>>> import numpy as np
>>> np.set_printoptions(precision=1, suppress=True, linewidth=160)
>>> def rd(a):
...     return np.round(a, 1) + 0
... 
>>> data = np.loadtxt("data.csv", delimiter=",")
>>> data
array([[ 2.,  2.,  2.,  2.,  2.,  2.,  2.,  2.,  2.,  2.],
       [ 2.,  4.,  4.,  4.,  4.,  4.,  4.,  4.,  4.,  4.],
       [ 2.,  4.,  6.,  6.,  6.,  6.,  6.,  6.,  6.,  6.],
       [ 2.,  4.,  6.,  8.,  8.,  8.,  8.,  8.,  8.,  8.],
       [ 2.,  4.,  6.,  8., 10., 10., 10., 10., 10., 10.],
       [ 2.,  4.,  6.,  8., 10., 12., 12., 12., 12., 12.],
       [ 2.,  4.,  6.,  8., 10., 12., 14., 14., 14., 14.],
       [ 2.,  4.,  6.,  8., 10., 12., 14., 16., 16., 16.],
       [ 2.,  4.,  6.,  8., 10., 12., 14., 16., 18., 18.],
       [ 2.,  4.,  6.,  8., 10., 12., 14., 16., 18., 20.]])
>>> Y = np.linalg.inv(data)
>>> print(data @ Y)
[[1. 0. 0. 0. 0. 0. 0. 0. 0. 0.]
 [0. 1. 0. 0. 0. 0. 0. 0. 0. 0.]
 [0. 0. 1. 0. 0. 0. 0. 0. 0. 0.]
 [0. 0. 0. 1. 0. 0. 0. 0. 0. 0.]
 [0. 0. 0. 0. 1. 0. 0. 0. 0. 0.]
 [0. 0. 0. 0. 0. 1. 0. 0. 0. 0.]
 [0. 0. 0. 0. 0. 0. 1. 0. 0. 0.]
 [0. 0. 0. 0. 0. 0. 0. 1. 0. 0.]
 [0. 0. 0. 0. 0. 0. 0. 0. 1. 0.]
 [0. 0. 0. 0. 0. 0. 0. 0. 0. 1.]]
>>> print(rd(np.linalg.det(data) * np.linalg.det(Y)))
1.0
>>> np.allclose(Y, data.T)
False
>>> rd(np.linalg.slogdet(data)[0])
np.float64(1.0)
>>> rd(np.linalg.inv(Y))
array([[ 2.,  2.,  2.,  2.,  2.,  2.,  2.,  2.,  2.,  2.],
       [ 2.,  4.,  4.,  4.,  4.,  4.,  4.,  4.,  4.,  4.],
       [ 2.,  4.,  6.,  6.,  6.,  6.,  6.,  6.,  6.,  6.],
       [ 2.,  4.,  6.,  8.,  8.,  8.,  8.,  8.,  8.,  8.],
       [ 2.,  4.,  6.,  8., 10., 10., 10., 10., 10., 10.],
       [ 2.,  4.,  6.,  8., 10., 12., 12., 12., 12., 12.],
       [ 2.,  4.,  6.,  8., 10., 12., 14., 14., 14., 14.],
       [ 2.,  4.,  6.,  8., 10., 12., 14., 16., 16., 16.],
       [ 2.,  4.,  6.,  8., 10., 12., 14., 16., 18., 18.],
       [ 2.,  4.,  6.,  8., 10., 12., 14., 16., 18., 20.]])
>>> rd(np.linalg.det(data) * Y)
array([[1024., -512.,    0.,    0.,    0.,    0.,    0.,    0.,    0.,    0.],
       [-512., 1024., -512.,    0.,    0.,    0.,    0.,    0.,    0.,    0.],
       [   0., -512., 1024., -512.,    0.,    0.,    0.,    0.,    0.,    0.],
       [   0.,    0., -512., 1024., -512.,    0.,    0.,    0.,    0.,    0.],
       [   0.,    0.,    0., -512., 1024., -512.,    0.,    0.,    0.,    0.],
       [   0.,    0.,    0.,    0., -512., 1024., -512.,    0.,    0.,    0.],
       [   0.,    0.,    0.,    0.,    0., -512., 1024., -512.,    0.,    0.],
       [   0.,    0.,    0.,    0.,    0.,    0., -512., 1024., -512.,    0.],
       [   0.,    0.,    0.,    0.,    0.,    0.,    0., -512., 1024., -512.],
       [   0.,    0.,    0.,    0.,    0.,    0.,    0.,    0., -512.,  512.]])
>>> Y
array([[ 1. , -0.5,  0. ,  0. ,  0. ,  0. ,  0. ,  0. ,  0. ,  0. ],
       [-0.5,  1. , -0.5,  0. ,  0. ,  0. ,  0. ,  0. ,  0. ,  0. ],
       [ 0. , -0.5,  1. , -0.5,  0. ,  0. ,  0. ,  0. ,  0. ,  0. ],
       [ 0. ,  0. , -0.5,  1. , -0.5,  0. ,  0. ,  0. ,  0. ,  0. ],
       [ 0. ,  0. ,  0. , -0.5,  1. , -0.5,  0. ,  0. ,  0. ,  0. ],
       [ 0. ,  0. ,  0. ,  0. , -0.5,  1. , -0.5,  0. ,  0. ,  0. ],
       [ 0. ,  0. ,  0. ,  0. ,  0. , -0.5,  1. , -0.5,  0. ,  0. ],
       [ 0. ,  0. ,  0. ,  0. ,  0. ,  0. , -0.5,  1. , -0.5,  0. ],
       [ 0. ,  0. ,  0. ,  0. ,  0. ,  0. ,  0. , -0.5,  1. , -0.5],
       [ 0. ,  0. ,  0. ,  0. ,  0. ,  0. ,  0. ,  0. , -0.5,  0.5]])
>>> print(rd(np.linalg.cond(data)))
175.1
>>> cov = data.T @ data
>>> (data @ data.T).shape
(10, 10)
>>> np.linalg.matrix_rank(cov)
np.int64(10)
>>> print(rd(np.linalg.svd(data, compute_uv=False) ** 2))
[8016.   102.    14.     4.     1.7    0.9    0.5    0.4    0.3    0.3]
>>> print(rd(np.linalg.eigvalsh(cov)[::-1]))
[8016.   102.    14.     4.     1.7    0.9    0.5    0.4    0.3    0.3]
>>> cov
array([[  40.,   76.,  108.,  136.,  160.,  180.,  196.,  208.,  216.,  220.],
       [  76.,  148.,  212.,  268.,  316.,  356.,  388.,  412.,  428.,  436.],
       [ 108.,  212.,  308.,  392.,  464.,  524.,  572.,  608.,  632.,  644.],
       [ 136.,  268.,  392.,  504.,  600.,  680.,  744.,  792.,  824.,  840.],
       [ 160.,  316.,  464.,  600.,  720.,  820.,  900.,  960., 1000., 1020.],
       [ 180.,  356.,  524.,  680.,  820.,  940., 1036., 1108., 1156., 1180.],
       [ 196.,  388.,  572.,  744.,  900., 1036., 1148., 1232., 1288., 1316.],
       [ 208.,  412.,  608.,  792.,  960., 1108., 1232., 1328., 1392., 1424.],
       [ 216.,  428.,  632.,  824., 1000., 1156., 1288., 1392., 1464., 1500.],
       [ 220.,  436.,  644.,  840., 1020., 1180., 1316., 1424., 1500., 1540.]])
>>> mat = np.loadtxt("x.csv", delimiter=",")
>>> mat
array([[-3.,  2.,  1.,  0.,  0.,  0.,  0., -2.,  1., -2.,  0.,  1.],
       [ 2.,  1.,  0.,  1., -2., -2.,  0.,  0.,  0.,  0.,  0.,  0.],
       [ 0.,  0.,  0.,  0.,  0.,  0.,  0.,  0.,  2., -3.,  0.,  0.],
       [ 0.,  0.,  0.,  2.,  0.,  3.,  0.,  0.,  0.,  0.,  0.,  0.],
       [ 0.,  0.,  0.,  0.,  1., -1.,  0.,  0.,  0., -3.,  0.,  0.],
       [-3.,  0.,  0.,  0.,  2., -2.,  0.,  0.,  0.,  0.,  0., -1.],
       [ 0.,  0.,  0.,  0.,  2.,  0.,  0.,  0.,  2.,  0., -2.,  0.],
       [ 0., -3.,  0.,  0.,  0.,  0.,  3., -1.,  0.,  0.,  0.,  0.],
       [ 0.,  0.,  0., -2.,  0.,  0.,  0.,  0.,  0.,  0.,  0.,  0.],
       [ 2., -1.,  0.,  0., -3.,  0.,  0.,  1.,  0.,  3.,  0.,  0.],
       [ 0.,  0.,  0.,  0.,  0.,  3.,  0.,  0.,  0., -3.,  0.,  0.],
       [ 0.,  3.,  0.,  0.,  0.,  0.,  0.,  0.,  0.,  0.,  0.,  0.],
       [ 3.,  0.,  0.,  0.,  0.,  0.,  0.,  0.,  0., -2.,  0.,  0.]])
>>> vec = np.array([1, 1, 3, 2, 3, 0, 1, 2, 3, 0, 2, 3])
>>> target = mat @ vec
>>> rd(np.linalg.solve(mat.T @ mat, mat.T @ target))
array([1., 1., 3., 2., 3., 0., 1., 2., 3., 0., 2., 3.])
>>> rd(np.linalg.pinv(mat) @ mat)
array([[1., 0., 0., 0., 0., 0., 0., 0., 0., 0., 0., 0.],
       [0., 1., 0., 0., 0., 0., 0., 0., 0., 0., 0., 0.],
       [0., 0., 1., 0., 0., 0., 0., 0., 0., 0., 0., 0.],
       [0., 0., 0., 1., 0., 0., 0., 0., 0., 0., 0., 0.],
       [0., 0., 0., 0., 1., 0., 0., 0., 0., 0., 0., 0.],
       [0., 0., 0., 0., 0., 1., 0., 0., 0., 0., 0., 0.],
       [0., 0., 0., 0., 0., 0., 1., 0., 0., 0., 0., 0.],
       [0., 0., 0., 0., 0., 0., 0., 1., 0., 0., 0., 0.],
       [0., 0., 0., 0., 0., 0., 0., 0., 1., 0., 0., 0.],
       [0., 0., 0., 0., 0., 0., 0., 0., 0., 1., 0., 0.],
       [0., 0., 0., 0., 0., 0., 0., 0., 0., 0., 1., 0.],
       [0., 0., 0., 0., 0., 0., 0., 0., 0., 0., 0., 1.]])
>>> rng = np.random.default_rng(939675)
>>> target = target + 0.1 * rng.normal(size=13)
>>> rd(target)
array([ 4. , -0.9,  5.8,  3.9,  2.9, -0.1,  7.9, -2.1, -4.2, -5.9,  0.1,  2.9,  2.9])
>>> b, *_ = np.linalg.lstsq(mat, target)
>>> rd(b)
array([1. , 0.9, 2.7, 2. , 2.9, 0. , 0.9, 1.9, 2.9, 0. , 1.8, 3. ])
>>> print(b.round())
[ 1.  1.  3.  2.  3. -0.  1.  2.  3. -0.  2.  3.]
